% ipython --no-banner

In [1]: import numpy as np

In [2]: import numpy.linalg as la

In [3]: np.set_printoptions(suppress=True, linewidth=140)

In [4]: X = np.loadtxt("test12.csv", delimiter=",")

In [5]: X.round(2)
Out[5]: 
array([[-3.27, -0.35,  0.81, -1.86, -0.02, -0.26,  1.75, -1.5 , -0.25,  0.3 , -2.13, -1.34,  2.05, -1.79],
       [-0.35, -2.09,  1.28, -0.24,  2.58,  1.24,  0.35,  2.43, -0.75,  1.36,  2.5 , -1.8 ,  0.23,  0.92],
       [ 0.81,  1.28, -1.88, -0.69, -0.42, -0.07, -2.13,  2.18, -2.6 ,  1.18, -2.63,  1.6 ,  1.45,  1.47],
       [-1.86, -0.24, -0.69, -4.21, -0.71,  1.22, -2.26,  0.14,  1.11,  1.53, -1.5 ,  0.2 , -1.46, -1.45],
       [-0.02,  2.58, -0.42, -0.71,  0.15, -0.92,  2.72, -1.99, -1.27, -0.01,  0.15, -1.16, -0.32, -0.91],
       [-0.26,  1.24, -0.07,  1.22, -0.92,  0.08,  0.11,  0.84,  0.29, -2.08, -0.58, -0.49, -0.81,  1.26],
       [ 1.75,  0.35, -2.13, -2.26,  2.72,  0.11,  0.89, -2.28,  0.42, -0.03,  0.03,  0.57,  0.96, -2.42],
       [-1.5 ,  2.43,  2.18,  0.14, -1.99,  0.84, -2.28, -3.72,  1.31, -1.31, -0.14, -1.54,  0.36,  0.1 ],
       [-0.25, -0.75, -2.6 ,  1.11, -1.27,  0.29,  0.42,  1.31, -1.75,  1.35, -1.18,  0.88,  1.12, -0.08],
       [ 0.3 ,  1.36,  1.18,  1.53, -0.01, -2.08, -0.03, -1.31,  1.35, -0.34, -0.88,  1.58, -0.7 ,  1.96],
       [-2.13,  2.5 , -2.63, -1.5 ,  0.15, -0.58,  0.03, -0.14, -1.18, -0.88, -0.07,  1.24,  2.08, -0.81],
       [-1.34, -1.8 ,  1.6 ,  0.2 , -1.16, -0.49,  0.57, -1.54,  0.88,  1.58,  1.24, -3.11,  2.59,  1.16],
       [ 2.05,  0.23,  1.45, -1.46, -0.32, -0.81,  0.96,  0.36,  1.12, -0.7 ,  2.08,  2.59, -2.29, -0.16],
       [-1.79,  0.92,  1.47, -1.45, -0.91,  1.26, -2.42,  0.1 , -0.08,  1.96, -0.81,  1.16, -0.16,  1.61]])

In [6]: U, sig, Vh = la.svd(X)

In [7]: V = Vh[:(sig > 1e-8).sum()]

In [8]: rng = np.random.default_rng(43)

In [9]: x0 = X[12] + 2 * X[0] + rng.integers(2) * np.eye(14)[8]

In [10]: x0.round(2)
Out[10]: array([-4.48, -0.48,  3.08, -5.18, -0.37, -1.34,  4.47, -2.65,  1.61, -0.1 , -2.18, -0.08,  1.81, -3.73])

In [11]: np.allclose(V.T @ V @ x0, x0)
Out[11]: False

In [12]: round(la.norm(x0 - V.T @ V @ x0), 2)
Out[12]: np.float64(0.48)

In [13]: la.matrix_rank(np.vstack([X, x0]))
Out[13]: np.int64(14)
